$ python3 -q
>>> import numpy as np
>>> import numpy.linalg as la
>>> np.set_printoptions(suppress=True, linewidth=140)
>>> def tidy(a):
...     return np.round(a, 2) + 0
... 
>>> m1 = np.load("dump.npy")
>>> m1
array([[-0.55, -0.13, -0.91],
       [ 0.53,  0.83,  0.27],
       [ 5.76,  3.63, -1.5 ],
       [ 3.97, -0.37, -0.23],
       [-7.17, -0.83, -0.11],
       [ 1.44, -0.01,  2.78],
       [-1.12, -1.4 ,  0.64],
       [-3.77,  4.79,  0.01],
       [ 4.09,  2.77, -2.24],
       [-7.81,  3.79,  0.67],
       [-3.19,  1.15,  1.51],
       [ 5.88,  0.92,  0.66],
       [ 4.7 ,  4.27,  1.01],
       [ 4.99,  4.11, -0.45],
       [-3.17,  2.36, -1.14],
       [ 7.  ,  2.51,  2.27],
       [-7.38,  1.79,  0.01],
       [-4.41,  0.43,  0.34],
       [-1.09,  2.53, -1.46],
       [-6.09, -4.36,  0.36],
       [-0.37, -0.51, -1.14],
       [ 3.81,  2.9 ,  1.18],
       [-0.98,  5.  , -1.07],
       [ 4.25,  0.74, -0.99],
       [ 4.38, -0.88, -0.21],
       [ 2.85,  2.86, -0.78],
       [ 1.78, -1.07,  2.1 ],
       [ 2.35,  0.12,  0.96],
       [ 0.58, -0.43,  2.43],
       [-2.29, -0.48, -2.11],
       [-4.9 ,  0.01,  1.26],
       [ 2.38,  2.93,  1.45],
       [ 1.78,  3.9 , -0.69],
       [-2.27,  2.96, -0.12],
       [-5.87, -1.14,  1.4 ],
       [-2.54,  0.62,  1.54],
       [ 1.81,  2.01, -1.75]])
>>> D = la.norm(m1[:, None] - m1[None], axis=-1)
>>> D[12].round(6).argsort(kind="stable")[:4]
array([12, 13, 21, 31])
>>> (D + 1e9 * np.eye(37)).round(6).argmin(axis=1)
array([20,  0, 13, 24, 34, 28,  0, 33, 25, 16, 35, 23, 13,  2, 33, 11,  9, 30, 33, 34,  0, 31, 18,  3,  3, 32,  5, 26,  5,  0, 17, 21, 25,
       14, 30, 10, 25])
>>> tidy(D[:5, :5])
array([[ 0.  ,  1.87,  7.37,  4.58,  6.7 ],
       [ 1.87,  0.  ,  6.19,  3.68,  7.89],
       [ 7.37,  6.19,  0.  ,  4.56, 13.75],
       [ 4.58,  3.68,  4.56,  0.  , 11.15],
       [ 6.7 ,  7.89, 13.75, 11.15,  0.  ]])
>>> D.shape
(37, 37)
>>> D.mean(axis=1).argmax()
np.int64(19)
>>> la.matrix_rank(D ** 2)
np.int64(5)
>>> J = np.loadtxt("block12.csv", delimiter=",")
>>> J
array([[-18.62,   9.66, -30.54,  18.87,  19.33,   9.95,  31.78, -30.33, -20.84,  -2.99,  19.58,   9.99],
       [-21.07,  11.87, -29.61,  18.29,  19.43,   8.76,  29.25, -29.38, -21.01,  -0.84,  21.04,  10.97],
       [-19.08,  10.13, -30.25,  21.11,  18.56,  11.09,  31.49, -29.96, -20.86,  -0.68,  20.78,   9.28],
       [-18.51,  10.62, -30.77,  21.59,  20.83,  10.16,  30.01, -28.73, -19.84,   0.58,  20.57,   9.31],
       [-19.39,   9.79, -28.99,  21.31,  19.33,  10.84,  29.16, -28.64, -19.7 ,  -1.  ,  19.75,  11.87],
       [-19.39,   8.32, -30.28,  19.04,  20.91,   9.52,  30.94, -29.25, -19.91,  -1.07,  22.03,   9.52],
       [-20.11,  10.11, -30.85,  21.04,  19.18,  10.26,  28.86, -29.65, -18.98,   0.38,  20.19,  10.85],
       [-20.42,  11.58, -29.73,  19.52,  18.7 ,  10.79,  31.08, -31.69, -21.2 ,   1.57,  20.59,  10.1 ],
       [-20.59,  12.79, -30.7 ,  19.5 ,  22.13,  10.03,  29.83, -31.52, -20.02,   0.98,  21.23,   8.55],
       [-20.43,   8.25, -31.22,  20.14,  19.64,  10.38,  30.13, -29.73, -20.38,  -0.52,  19.51,  11.1 ],
       [-21.58,  10.69, -30.3 ,  21.76,  19.83,  11.48,  30.34, -29.45, -19.15,   1.02,  18.95,  10.47],
       [-19.36,  10.8 , -28.04,  20.18,  21.21,   9.86,  30.1 , -30.6 , -20.25,  -1.28,  19.17,  10.91],
       [-18.88,   9.94, -28.88,  21.  ,  20.61,   9.68,  30.  , -28.86, -19.67,  -1.86,  20.39,  10.63],
       [-18.68,   9.79, -28.87,  19.65,  18.68,  10.23,  27.74, -29.22, -20.17,  -0.2 ,  22.36,  11.21],
       [-19.45,   9.87, -30.69,  19.68,  19.87,   8.7 ,  29.51, -28.94, -19.21,  -1.04,  19.12,   8.75],
       [-19.02,   7.87, -31.25,  20.72,  20.24,  10.03,  29.  , -30.33, -21.46,   0.84,  20.76,   7.15],
       [-20.14,   8.82, -29.63,  19.78,  20.58,   9.95,  29.8 , -29.59, -20.05,  -0.21,  20.41,  11.4 ],
       [-20.81,  10.94, -29.54,  20.08,  19.84,  11.71,  29.49, -30.92, -20.06,   0.16,  20.07,  11.4 ],
       [-19.84,   9.16, -29.91,  19.14,  19.48,   9.22,  29.79, -29.87, -19.4 ,  -1.11,  20.2 ,  11.35],
       [-20.27,  10.13, -30.43,  21.25,  19.66,   9.12,  29.65, -28.91, -19.96,   1.69,  20.67,   9.99],
       [-22.61,  10.03, -30.08,  21.31,  20.55,   9.3 ,  29.16, -30.67, -18.61,   0.41,  18.56,   9.28],
       [-21.09,   9.71, -32.86,  18.13,  21.83,  10.55,  31.68, -30.33, -19.3 ,  -0.99,  18.88,   9.4 ],
       [-19.07,  10.28, -29.34,  20.86,  20.  ,  12.29,  30.29, -28.14, -19.34,   0.36,  19.83,   8.12]])
>>> x0 = np.array([2, -1, -1, -1, -1, 2, -1, -2, -2, 0, -1, 0])
>>> rhs = J @ x0
>>> tidy(la.solve(J.T @ J, J.T @ rhs))
array([ 2., -1., -1., -1., -1.,  2., -1., -2., -2.,  0., -1.,  0.])
>>> rng = np.random.default_rng(36)
>>> rhs = rhs + 0.3 * rng.normal(size=23)
>>> tidy(rhs)
array([15.99,  5.8 , 13.76,  7.52,  9.57,  7.66,  9.14, 14.78,  6.91, 13.72,  5.95,  9.32,  5.44, 12.16,  7.93, 18.02,  8.9 , 12.49,  9.53,
        4.54,  2.18, 10.76,  9.54])
>>> b, *_ = la.lstsq(J, rhs)
>>> b.round()
array([ 2., -1., -1., -1., -1.,  2., -1., -2., -2.,  0., -1.,  0.])
>>> [round(float(la.norm(la.solve(J.T @ J + lam * np.eye(12), J.T @ rhs))), 2) for lam in (0, 1, 10, 100)]
[4.61, 4.2, 2.6, 0.7]
>>> Q, V = la.qr(J[:, :3])[0], la.qr(J[:, 3:])[0]
>>> sig = la.svd(Q.T @ V, compute_uv=False)
>>> tidy(np.degrees(np.arccos(sig.clip(0, 1))))
array([ 1.31, 42.11, 75.17])
>>> tidy(sig)
array([1.  , 0.74, 0.26])
>>> proj = J @ la.solve(J.T @ J, J.T)
>>> tidy(proj @ J[:, 9])
array([-2.99, -0.84, -0.68,  0.58, -1.  , -1.07,  0.38,  1.57,  0.98, -0.52,  1.02, -1.28, -1.86, -0.2 , -1.04,  0.84, -0.21,  0.16, -1.11,
        1.69,  0.41, -0.99,  0.36])
>>> tidy(np.trace(proj))
np.float64(12.0)
>>> np.allclose(proj @ proj, proj)
True
>>> tidy(la.eigvalsh(proj))
array([0., 0., 0., 0., 0., 0., 0., 0., 0., 0., 0., 1., 1., 1., 1., 1., 1., 1., 1., 1., 1., 1., 1.])
>>> Y = np.c_[J[:, :2] @ np.array([[2, 3], [0, 0]]), np.array([1, 3, 3, 2, 1, 2, 0, 1, 3, 1, 3, 1, 0, 1, 2, 1, 0, 0, 0, 3, 2, 1, 3])]
>>> tidy(Y)
array([[-37.24, -55.86,   1.  ],
       [-42.14, -63.21,   3.  ],
       [-38.16, -57.24,   3.  ],
       [-37.02, -55.53,   2.  ],
       [-38.78, -58.17,   1.  ],
       [-38.78, -58.17,   2.  ],
       [-40.22, -60.33,   0.  ],
       [-40.84, -61.26,   1.  ],
       [-41.18, -61.77,   3.  ],
       [-40.86, -61.29,   1.  ],
       [-43.16, -64.74,   3.  ],
       [-38.72, -58.08,   1.  ],
       [-37.76, -56.64,   0.  ],
       [-37.36, -56.04,   1.  ],
       [-38.9 , -58.35,   2.  ],
       [-38.04, -57.06,   1.  ],
       [-40.28, -60.42,   0.  ],
       [-41.62, -62.43,   0.  ],
       [-39.68, -59.52,   0.  ],
       [-40.54, -60.81,   3.  ],
       [-45.22, -67.83,   2.  ],
       [-42.18, -63.27,   1.  ],
       [-38.14, -57.21,   3.  ]])
>>> tidy(la.norm(Y - J @ la.lstsq(J, Y)[0], axis=0))
array([0.  , 0.  , 2.52])
>>> tidy(la.lstsq(J, Y[:, 0])[0])
array([2., 0., 0., 0., 0., 0., 0., 0., 0., 0., 0., 0.])
>>> tidy(la.norm(la.qr(J)[0].T @ Y, axis=0) ** 2 / ((Y ** 2).sum(axis=0) + 1e-12))
array([1.  , 1.  , 0.92])
>>> la.matrix_rank(Y)
np.int64(2)
